>>> import numpy as np
>>> np.set_printoptions(precision=3, suppress=True, linewidth=120)
>>> W0 = np.load("a.npy")
>>> print(W0)
[[ 0.818  1.824 -0.411]
 [ 0.059 -0.096  0.015]
 [ 0.419  0.987 -0.096]
 [-0.704 -1.708 -1.581]
 [ 0.211  0.551 -1.094]
 [-0.549 -1.349 -0.736]
 [ 0.004  0.041  0.015]
 [ 0.747  1.715 -0.435]
 [-0.145 -0.343 -0.923]
 [-0.458 -0.861 -1.852]
 [-0.609 -1.392 -0.814]
 [-0.926 -1.708 -1.648]
 [-0.236 -0.354 -0.908]
 [-0.391 -0.829 -1.796]
 [-0.149 -0.506 -0.907]
 [-0.785 -1.703 -1.644]
 [-0.413 -0.787 -1.745]
 [-0.535 -1.233 -0.857]
 [-1.211 -2.564 -1.449]
 [-0.232 -0.479 -0.879]
 [ 0.446  0.858 -0.216]
 [-0.407 -0.773 -1.801]]
>>> A2 = W0 / np.sqrt((W0 ** 2).mean(axis=1, keepdims=True))
>>> print(np.linalg.norm(A2, axis=1))
[1.732 1.732 1.732 1.732 1.732 1.732 1.732 1.732 1.732 1.732 1.732 1.732 1.732 1.732 1.732 1.732 1.732 1.732 1.732
 1.732 1.732 1.732]
>>> print(np.linalg.matrix_rank(W0 - W0.mean(axis=1, keepdims=True)))
2
>>> Xs = (W0 - W0.mean(axis=0)) / W0.std(axis=0)
>>> print(Xs.std(axis=0))
[1. 1. 1.]
>>> print(np.argwhere(np.abs(Xs) > 2))
[[0 0]
 [0 1]]
>>> beta = np.linalg.lstsq(np.delete(Xs, 0, axis=1), Xs[:, 0])[0]
>>> print(beta)
[0.943 0.079]
>>> print(np.abs(beta).argmax())
0
>>> print(np.linalg.matrix_rank(W0, rtol=0.1))
2
>>> J = np.load("arr.npy")
>>> print(J)
[[-0.662 -0.099 -0.419 -0.191  0.073]
 [-0.099  0.181 -0.006 -0.374  0.201]
 [-0.419 -0.006 -0.249 -0.22   0.101]
 [-0.191 -0.374 -0.22   0.554 -0.314]
 [ 0.073  0.201  0.101 -0.314  0.176]]
>>> x0 = np.array([-3, -1, -2, 0, 3])
>>> h = np.maximum(J @ x0, 0)
>>> print(np.flatnonzero(h > 1e-9))
[0 1 2 3]
>>> print(np.maximum(J @ (3 * x0), 0))
[9.428 2.192 6.197 1.336 0.   ]
>>> feats = np.load("run5.npy")
>>> print(feats)
[[0 0]
 [6 0]
 [0 0]
 [0 0]
 [0 0]]
>>> rank = np.linalg.matrix_rank(feats)
>>> print(rank)
1
>>> null = np.linalg.svd(feats)[2][rank:].T
>>> print(null @ null.T)
[[0. 0.]
 [0. 1.]]
>>> print(np.linalg.matrix_rank(feats.T @ feats), np.linalg.matrix_rank(feats @ feats.T))
1 1
>>> print(np.allclose(feats @ null, 0))
True
>>> U, sv, vt = np.linalg.svd(feats)
>>> print(sv)
[6. 0.]
>>> print(np.argmax(sv[:-1] / (sv[1:] + 1e-6)) + 1)
1
>>> A2 = U[:, :1] @ np.diag(sv[:1]) @ vt[:1]
>>> print(round(float(np.linalg.norm(feats - A2) / np.linalg.norm(feats)), 3))
0.0
>>> print(np.abs(feats - A2).max())
0.0
>>> print(np.linalg.matrix_rank(feats, rtol=0.05))
1
>>> mat = np.load("test12.npy")
>>> print(mat)
[[ 0  0  0  0]
 [ 1  4  4 -2]
 [ 0  1 -5  2]
 [ 3 -5  1  5]
 [ 0  0  0  0]
 [ 4  0  0  5]
 [ 1  4  4 -2]
 [ 0  1 -5  2]
 [ 1  4  4 -2]
 [ 0  0  0  0]
 [ 1  4  4 -2]
 [ 3 -4 -4  7]
 [ 0  0  0  0]
 [ 5  5  4 -2]
 [ 0  0  0  0]
 [ 0  0  0  0]
 [ 1  4  4 -2]
 [ 0  0  0  0]
 [ 1  4  4 -2]
 [ 7 -4  1  5]
 [ 1  4  4 -2]
 [ 0  0  0  0]
 [ 0  1 -5  2]
 [ 3 -4 -4  7]
 [ 5  5  4 -2]
 [ 0  0  0  0]
 [ 0  0  0  0]
 [ 0  0  0  0]
 [ 3 -5  1  5]]
>>> # rows 0 and 4 are equal
>>> Xs = (mat - mat.mean(axis=0)) / mat.std(axis=0)
>>> print(np.argwhere(np.abs(Xs) > 2))
[[11  3]
 [19  0]
 [23  3]]
>>> beta = np.linalg.lstsq(np.delete(Xs, 0, axis=1), Xs[:, 0])[0]
>>> print(np.round(1 - np.var(Xs[:, 0] - np.delete(Xs, 0, axis=1) @ beta), 3))
0.696
>>> print(np.abs(beta).argmax())
2
>>> G = np.cov(mat, rowvar=False)
>>> print(round(float(np.corrcoef(mat[:, 0], mat[:, 3])[0, 1]), 3))
0.408
>>> print(np.linalg.eigvalsh(G)[::-1])
[20.932  6.109  2.191  0.335]
>>> print(G)
[[ 3.672 -1.079  1.248  2.238]
 [-1.079  8.948  5.161 -7.515]
 [ 1.248  5.161  8.756 -5.541]
 [ 2.238 -7.515 -5.541  8.19 ]]
>>> print(np.corrcoef(mat.T))
[[ 1.    -0.188  0.22   0.408]
 [-0.188  1.     0.583 -0.878]
 [ 0.22   0.583  1.    -0.654]
 [ 0.408 -0.878 -0.654  1.   ]]
>>> print(G.shape)
(4, 4)
>>> print(np.argsort(-mat.std(axis=0).round(6), kind="stable"))
[1 2 3 0]
>>> print(mat.std(axis=0))
[1.883 2.939 2.908 2.812]
>>> print(np.polyfit(mat[:, 0], mat[:, 3], 1))
[ 0.609 -0.082]
>>> u = np.array([-1, 1, -2])
>>> print(np.convolve(mat[27], u))
[0 0 0 0 0 0]
>>> print(np.array([np.convolve(row, u, "same") for row in mat]))
[[  0   0   0   0]
 [ -3  -2  -2 -10]
 [ -1   6  -9  12]
 [  8 -12   6   3]
 [  0   0   0   0]
 [  4  -8  -5   5]
 [ -3  -2  -2 -10]
 [ -1   6  -9  12]
 [ -3  -2  -2 -10]
 [  0   0   0   0]
 [ -3  -2  -2 -10]
 [  7  -6  -3  15]
 [  0   0   0   0]
 [  0  -9  -4 -10]
 [  0   0   0   0]
 [  0   0   0   0]
 [ -3  -2  -2 -10]
 [  0   0   0   0]
 [ -3  -2  -2 -10]
 [ 11 -19   4   3]
 [ -3  -2  -2 -10]
 [  0   0   0   0]
 [ -1   6  -9  12]
 [  7  -6  -3  15]
 [  0  -9  -4 -10]
 [  0   0   0   0]
 [  0   0   0   0]
 [  0   0   0   0]
 [  8 -12   6   3]]
>>> print(np.correlate(mat[27], mat[13], "full"))
[0 0 0 0 0 0 0]
>>> A2 = np.c_[mat[:, :2] @ np.array([[5, 5], [-4, 5]]), np.array([1, 0, 2, 1, 0, 2, -1, 0, -2, 0, 1, -2, 0, 2, 0, 2, 0, -1, 2, -1, 0, -2, 2, 0, 1, 1, 2, 0, 1])]
>>> print(A2)
[[  0   0   1]
 [-11  25   0]
 [ -4   5   2]
 [ 35 -10   1]
 [  0   0   0]
 [ 20  20   2]
 [-11  25  -1]
 [ -4   5   0]
 [-11  25  -2]
 [  0   0   0]
 [-11  25   1]
 [ 31  -5  -2]
 [  0   0   0]
 [  5  50   2]
 [  0   0   0]
 [  0   0   2]
 [-11  25   0]
 [  0   0  -1]
 [-11  25   2]
 [ 51  15  -1]
 [-11  25   0]
 [  0   0  -2]
 [ -4   5   2]
 [ 31  -5   0]
 [  5  50   1]
 [  0   0   1]
 [  0   0   2]
 [  0   0   0]
 [ 35 -10   1]]
>>> print(np.linalg.matrix_rank(A2))
3
>>> print(np.linalg.matrix_rank(np.c_[mat, A2]))
5
>>> m1 = np.load("m.npy")
>>> print(m1)
[[-0.09 -0.09 -0.1 ]
 [-0.18 -0.18 -0.2 ]
 [ 0.81  0.81  0.9 ]]
>>> # rank 1
>>> U, sv, vt = np.linalg.svd(m1)
>>> V = vt[:(sv > 1e-8).sum()]
>>> rng = np.random.default_rng(62477)
>>> x0 = m1[0] + -3 * m1[1] + rng.integers(2) * np.eye(3)[0]
>>> print(x0)
[0.45 0.45 0.5 ]
>>> print(round(float(np.linalg.norm(x0 - V.T @ V @ x0)), 3))
0.0
>>> print(np.linalg.matrix_rank(np.vstack([m1, x0])))
1
>>> print([round(float(np.linalg.det(J[:i, :i])), 2) + 0 for i in range(1, 6)])
[-0.66, -0.13, 0.0, 0.0, 0.0]
>>> print(np.all(np.linalg.eigvalsh(J) > 0))
False
>>> print(np.round(np.linalg.eigvalsh(J).min(), 3))
-1.0
>>> x0 = np.array([0, 1, -1])
>>> print(m1 * x0)
[[-0.   -0.09  0.1 ]
 [-0.   -0.18  0.2 ]
 [ 0.    0.81 -0.9 ]]
>>> print(np.einsum("ij,j->i", m1, x0))
[ 0.01  0.02 -0.09]
>>> print(m1 @ x0)
[ 0.01  0.02 -0.09]
>>> print(m1 @ (2 * x0))
[ 0.02  0.04 -0.18]
>>> print(np.sign((m1 @ x0).round(6)))
[ 1.  1. -1.]
>>> print(np.linalg.norm(m1 @ x0) <= np.linalg.norm(m1, 2) * np.linalg.norm(x0) + 1e-9)
True
>>> print((m1 @ x0).argmax())
1
>>> hat = np.triu(np.array([[2, -2, 2], [-1, 5, -3], [-2, -2, 2]]), 1) + np.eye(3)
>>> A2 = hat @ m1 @ np.linalg.inv(hat)
>>> print(np.round(np.linalg.det(A2), 3))
-0.0
>>> print(hat @ m1 - m1 @ hat)
[[ 1.98  1.8   2.11]
 [-2.43 -2.79 -2.88]
 [ 0.    1.62  0.81]]
>>> print(np.linalg.matrix_rank(m1, rtol=0.1))
1
>>> print(np.linalg.cond(m1) > 100)
True
>>> arr = np.load("w.npy")
>>> print(arr)
[[ 0 -2  0 -1]
 [ 4 -2  2 -1]
 [ 0 -2  0  0]
 [ 4 -2  0  0]]
>>> U, sv, vt = np.linalg.svd(arr, full_matrices=False)
>>> print(U.shape, sv.shape, vt.shape)
(4, 4) (4,) (4, 4)
>>> print(sv)
[6.684 2.553 1.567 0.598]
>>> print(np.round(U.T @ U, 3) + 0)
[[1. 0. 0. 0.]
 [0. 1. 0. 0.]
 [0. 0. 1. 0.]
 [0. 0. 0. 1.]]
>>> M = np.load("data.npy")
>>> print(M)
[[ 5.     0.389  2.389]
 [ 5.    -0.183  1.817]
 [ 5.     0.475  2.475]
 [ 5.     0.825  2.825]
 [ 5.     1.532  3.532]
 [ 5.     1.423  3.423]
 [ 5.     1.82   3.82 ]
 [ 5.     0.534  2.534]
 [ 5.     1.398  3.398]
 [ 5.     0.688  2.688]
 [ 5.     0.972  2.972]
 [ 5.     0.432  2.432]]
>>> # rank 2
>>> x0 = np.array([-2, 7, -5, -2])
>>> target = arr @ x0
>>> beta, lr = np.zeros(4), 1 / np.linalg.norm(arr, 2) ** 2
>>> for i in range(5):
...     beta -= lr * arr.T @ (arr @ beta - target)
...     if i % 1 == 0: print(i, round(np.linalg.norm(arr @ beta - target), 3))
... 
0 8.913
1 7.852
2 6.967
3 6.231
4 5.622
>>> print(np.round(np.linalg.cond(arr), 3))
11.167
